In [1]: import numpy as np

In [2]: np.set_printoptions(precision=2, suppress=True, linewidth=120, sign=" ")

In [3]: rd = lambda a: np.round(a, 2) + 0

In [4]: m1 = np.load("w.npy")

In [5]: m1
Out[5]: 
array([[ 0,  0,  0,  1,  0,  1],
       [ 0,  0,  1,  0,  1,  0],
       [ 0,  1,  0,  0,  1,  0],
       [ 1,  0,  0,  0,  0,  1],
       [ 0,  1,  1,  0,  0,  0],
       [ 1,  0,  0,  1,  0,  0]])

In [6]: ev, V = np.linalg.eigh(m1)

In [7]: x = np.array([0, 0, 3, 0, 2, 2])

In [8]: rd(V * np.abs(ev) @ V.T)
Out[8]: 
array([[ 1.33,  0.  ,  0.  ,  0.33,  0.  ,  0.33],
       [ 0.  ,  1.33,  0.33,  0.  ,  0.33,  0.  ],
       [ 0.  ,  0.33,  1.33,  0.  ,  0.33,  0.  ],
       [ 0.33,  0.  ,  0.  ,  1.33,  0.  ,  0.33],
       [ 0.  ,  0.33,  0.33,  0.  ,  1.33,  0.  ],
       [ 0.33,  0.  ,  0.  ,  0.33,  0.  ,  1.33]])

In [9]: x @ m1 @ x
Out[9]: np.int64(12)

In [10]: np.abs(m1).sum(axis=1).max(), np.abs(ev).max()
Out[10]: (np.int64(2), np.float64(2.0))

In [11]: feats = np.load("x.npy")

In [12]: feats
Out[12]: 
array([[ 1,  0,  0,  0,  0],
       [ 0,  1,  0,  0,  0],
       [ 0,  0,  0,  1,  0],
       [ 0,  0,  1,  0,  0],
       [ 0,  0,  0,  0,  1]])

In [13]: (feats != 0).astype(int)
Out[13]: 
array([[ 1,  0,  0,  0,  0],
       [ 0,  1,  0,  0,  0],
       [ 0,  0,  0,  1,  0],
       [ 0,  0,  1,  0,  0],
       [ 0,  0,  0,  0,  1]])

In [14]: rd(np.sort(np.linalg.eigvals(feats).real))
Out[14]: array([-1.,  1.,  1.,  1.,  1.])

In [15]: (np.linalg.matrix_power((feats != 0) + (feats.T != 0) + np.eye(5), 5) > 0).astype(int)
Out[15]: 
array([[ 1,  0,  0,  0,  0],
       [ 0,  1,  0,  0,  0],
       [ 0,  0,  1,  1,  0],
       [ 0,  0,  1,  1,  0],
       [ 0,  0,  0,  0,  1]])

In [16]: rng = np.random.default_rng(906723)

In [17]: idx = rng.permutation(5)

In [18]: idx
Out[18]: array([ 2,  0,  3,  4,  1])

In [19]: B = feats[idx][:, idx]

In [20]: B
Out[20]: 
array([[ 0,  0,  1,  0,  0],
       [ 0,  1,  0,  0,  0],
       [ 1,  0,  0,  0,  0],
       [ 0,  0,  0,  1,  0],
       [ 0,  0,  0,  0,  1]])

In [21]: B = np.linalg.inv(feats)

In [22]: B
Out[22]: 
array([[ 1.,  0.,  0.,  0.,  0.],
       [ 0.,  1.,  0.,  0.,  0.],
       [ 0.,  0.,  0.,  1.,  0.],
       [ 0.,  0.,  1.,  0.,  0.],
       [ 0.,  0.,  0.,  0.,  1.]])

In [23]: feats @ B
Out[23]: 
array([[ 1.,  0.,  0.,  0.,  0.],
       [ 0.,  1.,  0.,  0.,  0.],
       [ 0.,  0.,  1.,  0.,  0.],
       [ 0.,  0.,  0.,  1.,  0.],
       [ 0.,  0.,  0.,  0.,  1.]])

In [24]: np.allclose(B, feats.T)
Out[24]: True

In [25]: (np.abs(B) > 1e-9).astype(int)
Out[25]: 
array([[ 1,  0,  0,  0,  0],
       [ 0,  1,  0,  0,  0],
       [ 0,  0,  0,  1,  0],
       [ 0,  0,  1,  0,  0],
       [ 0,  0,  0,  0,  1]])

In [26]: rd(np.linalg.cond(feats))
Out[26]: np.float64(1.0)

In [27]: O = feats.astype(float).copy()

In [28]: for j in range(5):
    ...:     O[:, j] -= O[:, :j] @ (O[:, :j].T @ O[:, j])
    ...:     O[:, j] /= np.linalg.norm(O[:, j])
    ...: 

In [29]: O.T @ feats
Out[29]: 
array([[ 1.,  0.,  0.,  0.,  0.],
       [ 0.,  1.,  0.,  0.,  0.],
       [ 0.,  0.,  1.,  0.,  0.],
       [ 0.,  0.,  0.,  1.,  0.],
       [ 0.,  0.,  0.,  0.,  1.]])

In [30]: O.T @ O
Out[30]: 
array([[ 1.,  0.,  0.,  0.,  0.],
       [ 0.,  1.,  0.,  0.,  0.],
       [ 0.,  0.,  1.,  0.,  0.],
       [ 0.,  0.,  0.,  1.,  0.],
       [ 0.,  0.,  0.,  0.,  1.]])

In [31]: gram = feats.T @ feats

In [32]: np.allclose(gram, gram.T)
Out[32]: True

In [33]: np.trace(gram), (feats ** 2).sum()
Out[33]: (np.int64(5), np.int64(5))

In [34]: gram
Out[34]: 
array([[ 1,  0,  0,  0,  0],
       [ 0,  1,  0,  0,  0],
       [ 0,  0,  1,  0,  0],
       [ 0,  0,  0,  1,  0],
       [ 0,  0,  0,  0,  1]])

In [35]: (feats @ feats.T).shape
Out[35]: (5, 5)

In [36]: M = np.load("arr.npy")

In [37]: M
Out[37]: 
array([[  0,   3,   5,  11,   0,   0,   0,   9],
       [  0,   3,   5,  11,   0,   0,   0,   9],
       [  0,   0,   0,  11,   0,   4,   0,  11],
       [  1,   9,  14,   1,   2,   0,  10,   0],
       [ 13,   5,   8,   0,  14,   0,   7,   0],
       [ 10,   0,   0,   0,  11,   8,   0,   0],
       [  0,   3,   5,   7,   0,   0,   1,   5],
       [  7,   0,   0,   0,   8,   6,   0,   0],
       [  0,  11,  17,   3,   0,   0,  12,   0],
       [  1,   0,   0,   1,   2,  10,   0,   4],
       [  4,   0,   0,   0,   5,  12,   0,   3],
       [ 13,   0,   0,   0,  14,   6,   0,   0],
       [  1,   9,  14,   1,   2,   0,  10,   0],
       [  4,   0,   0,   0,   5,   8,   0,   1],
       [  4,   0,   0,   0,   5,   8,   0,   1],
       [ 10,   7,  11,   0,  11,   0,   9,   0],
       [  0,   0,   0,   7,   0,   4,   0,   7],
       [  0,   9,  14,   5,   0,   0,   9,   0],
       [  7,   0,   0,   0,   8,  10,   0,   0],
       [  4,   0,   0,   0,   5,  12,   0,   3]])

In [38]: x = np.array([3, -3, 3, 4, -5, 0, 4, 1])

In [39]: rhs = M @ x

In [40]: rd(np.linalg.solve(M.T @ M, M.T @ rhs))
Out[40]: array([ 3., -3.,  3.,  4., -5.,  0.,  4.,  1.])

In [41]: rd(np.linalg.pinv(M) @ M)
Out[41]: 
array([[ 1.,  0.,  0.,  0.,  0.,  0.,  0.,  0.],
       [ 0.,  1.,  0.,  0.,  0.,  0.,  0.,  0.],
       [ 0.,  0.,  1.,  0.,  0.,  0.,  0.,  0.],
       [ 0.,  0.,  0.,  1.,  0.,  0.,  0.,  0.],
       [ 0.,  0.,  0.,  0.,  1.,  0.,  0.,  0.],
       [ 0.,  0.,  0.,  0.,  0.,  1.,  0.,  0.],
       [ 0.,  0.,  0.,  0.,  0.,  0.,  1.,  0.],
       [ 0.,  0.,  0.,  0.,  0.,  0.,  0.,  1.]])

In [42]: rd(np.linalg.lstsq(M, rhs)[0])
Out[42]: array([ 3., -3.,  3.,  4., -5.,  0.,  4.,  1.])

In [43]: rhs = rhs + 0.02 * rng.normal(size=20)

In [44]: rd(rhs)
Out[44]: 
array([ 59.02,  59.  ,  55.01,  51.99,   5.99, -25.  ,  43.01, -18.99,  77.98,   0.99,  -9.97, -31.04,  52.02, -11.96,
       -11.96,  23.01,  35.01,  70.97, -18.99, -10.02])

In [45]: b, *_ = np.linalg.lstsq(M, rhs)

In [46]: rd(M.T @ (rhs - M @ b))
Out[46]: array([ 0.,  0.,  0.,  0.,  0.,  0.,  0.,  0.])

In [47]: [round(float(np.linalg.norm(np.linalg.solve(M.T @ M + lam * np.eye(8), M.T @ rhs))), 2) for lam in (0, 1, 10, 100)]
Out[47]: [9.28, 6.13, 4.94, 4.34]

In [48]: rd(np.linalg.norm(rhs - M @ b))
Out[48]: np.float64(0.07)

In [49]: B = M / np.linalg.norm(M, axis=1, keepdims=True)

In [50]: gram = B @ B.T

In [51]: (gram - 2 * np.eye(20)).round(6).argmax(axis=1)
Out[51]: array([  1,   0,  16,  12,  15,   7,   0,   5,   3,  10,  19,   5,   3,  14,  13,   4,   2,   8,  13,  10])

In [52]: rd(gram[15])
Out[52]: 
array([ 0.23,  0.23,  0.  ,  0.8 ,  0.96,  0.6 ,  0.37,  0.6 ,  0.72,  0.13,  0.31,  0.65,  0.8 ,  0.42,  0.42,  1.  ,
        0.  ,  0.7 ,  0.5 ,  0.31])

In [53]: J = np.load("out8.npy")

In [54]: J
Out[54]: 
array([[-1.,  1.,  0.,  0.,  0.,  0.,  0.,  0.,  0.,  0.,  0.],
       [ 0., -1.,  1.,  0.,  0.,  0.,  0.,  0.,  0.,  0.,  0.],
       [ 0.,  0., -1.,  1.,  0.,  0.,  0.,  0.,  0.,  0.,  0.],
       [ 0.,  0.,  0., -1.,  1.,  0.,  0.,  0.,  0.,  0.,  0.],
       [ 0.,  0.,  0.,  0., -1.,  1.,  0.,  0.,  0.,  0.,  0.],
       [ 0.,  0.,  0.,  0.,  0., -1.,  1.,  0.,  0.,  0.,  0.],
       [ 0.,  0.,  0.,  0.,  0.,  0., -1.,  1.,  0.,  0.,  0.],
       [ 0.,  0.,  0.,  0.,  0.,  0.,  0., -1.,  1.,  0.,  0.],
       [ 0.,  0.,  0.,  0.,  0.,  0.,  0.,  0., -1.,  1.,  0.],
       [ 0.,  0.,  0.,  0.,  0.,  0.,  0.,  0.,  0., -1.,  1.],
       [ 0.,  0.,  0.,  0.,  0.,  0.,  0.,  0.,  0.,  0., -1.]])

In [55]: J @ J
Out[55]: 
array([[ 1., -2.,  1.,  0.,  0.,  0.,  0.,  0.,  0.,  0.,  0.],
       [ 0.,  1., -2.,  1.,  0.,  0.,  0.,  0.,  0.,  0.,  0.],
       [ 0.,  0.,  1., -2.,  1.,  0.,  0.,  0.,  0.,  0.,  0.],
       [ 0.,  0.,  0.,  1., -2.,  1.,  0.,  0.,  0.,  0.,  0.],
       [ 0.,  0.,  0.,  0.,  1., -2.,  1.,  0.,  0.,  0.,  0.],
       [ 0.,  0.,  0.,  0.,  0.,  1., -2.,  1.,  0.,  0.,  0.],
       [ 0.,  0.,  0.,  0.,  0.,  0.,  1., -2.,  1.,  0.,  0.],
       [ 0.,  0.,  0.,  0.,  0.,  0.,  0.,  1., -2.,  1.,  0.],
       [ 0.,  0.,  0.,  0.,  0.,  0.,  0.,  0.,  1., -2.,  1.],
       [ 0.,  0.,  0.,  0.,  0.,  0.,  0.,  0.,  0.,  1., -2.],
       [ 0.,  0.,  0.,  0.,  0.,  0.,  0.,  0.,  0.,  0.,  1.]])

In [56]: [int(np.linalg.matrix_rank(np.linalg.matrix_power(J, p))) for p in range(1, 12)]
Out[56]: [11, 11, 11, 11, 11, 11, 11, 11, 11, 11, 11]
